% python3 -q
>>> import numpy as np
>>> import numpy.linalg as la
>>> np.set_printoptions(precision=2, suppress=True, linewidth=120)
>>> Q, _ = la.qr(np.array([[0.3, 0.5, 0.3, 1.6, -0.8],
...     [0.5, -0.2, 1.2, 1.4, 0.4],
...     [0.4, 0.2, 1.1, -1.4, -0.7],
...     [-0.1, 0.2, 0.0, -0.9, 0.5],
...     [1.5, 1.7, -0.3, -0.5, 0.9]]))
>>> evecs, _ = la.qr(np.array([[-0.3, 3.0, -1.9, -0.4],
...     [-0.9, -0.8, 0.1, -0.2],
...     [1.6, 0.5, -0.8, 0.1],
...     [-0.8, -0.5, 1.5, -0.7]]))
>>> sigma = 3 * 0.2 ** np.arange(4)
>>> arr = Q[:, :4] * sigma @ evecs[:4]
>>> arr.round(2) + 0
array([[-0.03, -0.56, -0.09, -0.03],
       [ 0.35, -0.79,  0.33, -0.44],
       [ 0.1 , -0.69,  0.12, -0.23],
       [-0.16,  0.14, -0.14,  0.13],
       [ 0.35, -2.68,  0.  , -0.25]])
>>> # column 1 dominates
>>> rng = np.random.default_rng(843)
>>> out = arr + rng.integers(-2, 3, (5, 1)) @ rng.integers(-2, 3, (1, 4))
>>> out
array([[-4.03,  1.44, -4.09, -2.03],
       [-3.65,  1.21, -3.67, -2.44],
       [-1.9 ,  0.31, -1.88, -1.23],
       [ 3.84, -1.86,  3.86,  2.13],
       [-3.65, -0.68, -4.  , -2.25]])
>>> print(la.matrix_rank(out - arr, tol=1e-8))
1
>>> out - arr
array([[-4.,  2., -4., -2.],
       [-4.,  2., -4., -2.],
       [-2.,  1., -2., -1.],
       [ 4., -2.,  4.,  2.],
       [-4.,  2., -4., -2.]])
>>> np.abs(out - arr).sum(axis=1)
array([12., 12.,  6., 12., 12.])
>>> A = np.load("x.npy")
>>> print(A)
[[-4 -4  0 -2  2  3 -5]
 [ 1  1  1  4  2  5  4]
 [-5  2 -5 -3 -1  2 -3]
 [ 3  3  1 -5  1 -5 -5]]
>>> out = A[0, 0] * A[1:] - np.outer(A[1:, 0], A[0])
>>> print(out)
[[  0   0  -4 -14 -10 -23 -11]
 [  0 -28  20   2  14   7 -13]
 [  0   0  -4  26 -10  11  35]]
>>> np.flatnonzero(~out.round(6).any(axis=1))
array([], dtype=int64)
>>> la.matrix_rank(out), la.matrix_rank(A)
(np.int64(3), np.int64(4))
>>> lab = rng.integers(0, 3, 6)
>>> feats = (lab[:, None] == lab) * 3 + np.eye(6)
>>> feats
array([[4., 0., 3., 3., 0., 3.],
       [0., 4., 0., 0., 0., 0.],
       [3., 0., 4., 3., 0., 3.],
       [3., 0., 3., 4., 0., 3.],
       [0., 0., 0., 0., 4., 0.],
       [3., 0., 3., 3., 0., 4.]])
>>> # splits into 3 blocks
>>> L = la.cholesky(feats)
>>> L @ L.T
array([[4., 0., 3., 3., 0., 3.],
       [0., 4., 0., 0., 0., 0.],
       [3., 0., 4., 3., 0., 3.],
       [3., 0., 3., 4., 0., 3.],
       [0., 0., 0., 0., 4., 0.],
       [3., 0., 3., 3., 0., 4.]])
>>> L
array([[2.  , 0.  , 0.  , 0.  , 0.  , 0.  ],
       [0.  , 2.  , 0.  , 0.  , 0.  , 0.  ],
       [1.5 , 0.  , 1.32, 0.  , 0.  , 0.  ],
       [1.5 , 0.  , 0.57, 1.2 , 0.  , 0.  ],
       [0.  , 0.  , 0.  , 0.  , 2.  , 0.  ],
       [1.5 , 0.  , 0.57, 0.36, 0.  , 1.14]])
>>> np.round(np.prod(np.diag(L)) ** 2, 2), np.round(la.det(feats), 2)
(np.float64(208.0), np.float64(208.0))
>>> la.eigvalsh(feats).min() > 0
np.True_
>>> np.diag(L) ** 2
array([4.  , 4.  , 1.75, 1.43, 4.  , 1.3 ])
>>> feats / np.sqrt(np.outer(np.diag(feats), np.diag(feats)))
array([[1.  , 0.  , 0.75, 0.75, 0.  , 0.75],
       [0.  , 1.  , 0.  , 0.  , 0.  , 0.  ],
       [0.75, 0.  , 1.  , 0.75, 0.  , 0.75],
       [0.75, 0.  , 0.75, 1.  , 0.  , 0.75],
       [0.  , 0.  , 0.  , 0.  , 1.  , 0.  ],
       [0.75, 0.  , 0.75, 0.75, 0.  , 1.  ]])
>>> ev, evecs = la.eigh(feats)
>>> print(la.eigvalsh(feats @ feats))
[  1.   1.   1.  16.  16. 169.]
>>> (ev > 1e-8).sum(), (ev < -1e-8).sum()
(np.int64(6), np.int64(0))
>>> np.round(evecs @ np.diag(ev) @ evecs.T, 2) + 0
array([[4., 0., 3., 3., 0., 3.],
       [0., 4., 0., 0., 0., 0.],
       [3., 0., 4., 3., 0., 3.],
       [3., 0., 3., 4., 0., 3.],
       [0., 0., 0., 0., 4., 0.],
       [3., 0., 3., 3., 0., 4.]])
>>> print(ev.sum(), np.trace(feats))
24.0 24.0
>>> print(la.eigvalsh(feats + -2 * np.eye(6)))
[-1. -1. -1.  2.  2. 11.]
>>> x = np.ones(6)
>>> for _ in range(3):
...     x = feats @ x
...     x /= la.norm(x)
...     print(round(x @ feats @ x, 2))
... 
12.59
12.96
13.0
>>> round(float(la.eigvalsh(feats)[-1]), 2)
13.0
>>> Q, Rm = la.qr(feats)
>>> Rm
array([[-6.56,  0.  , -6.4 , -6.4 ,  0.  , -6.4 ],
       [ 0.  ,  4.  ,  0.  ,  0.  ,  0.  ,  0.  ],
       [ 0.  ,  0.  , -1.41, -0.69,  0.  , -0.69],
       [ 0.  ,  0.  ,  0.  , -1.22,  0.  , -0.4 ],
       [ 0.  ,  0.  ,  0.  ,  0.  ,  4.  ,  0.  ],
       [ 0.  ,  0.  ,  0.  ,  0.  ,  0.  ,  1.15]])
>>> print(Q)
[[-0.61  0.    0.65  0.38  0.   -0.27]
 [-0.    1.    0.    0.    0.    0.  ]
 [-0.46 -0.   -0.76  0.38  0.   -0.27]
 [-0.46 -0.   -0.05 -0.85  0.   -0.27]
 [-0.   -0.    0.    0.    1.    0.  ]
 [-0.46 -0.   -0.05 -0.03 -0.    0.89]]
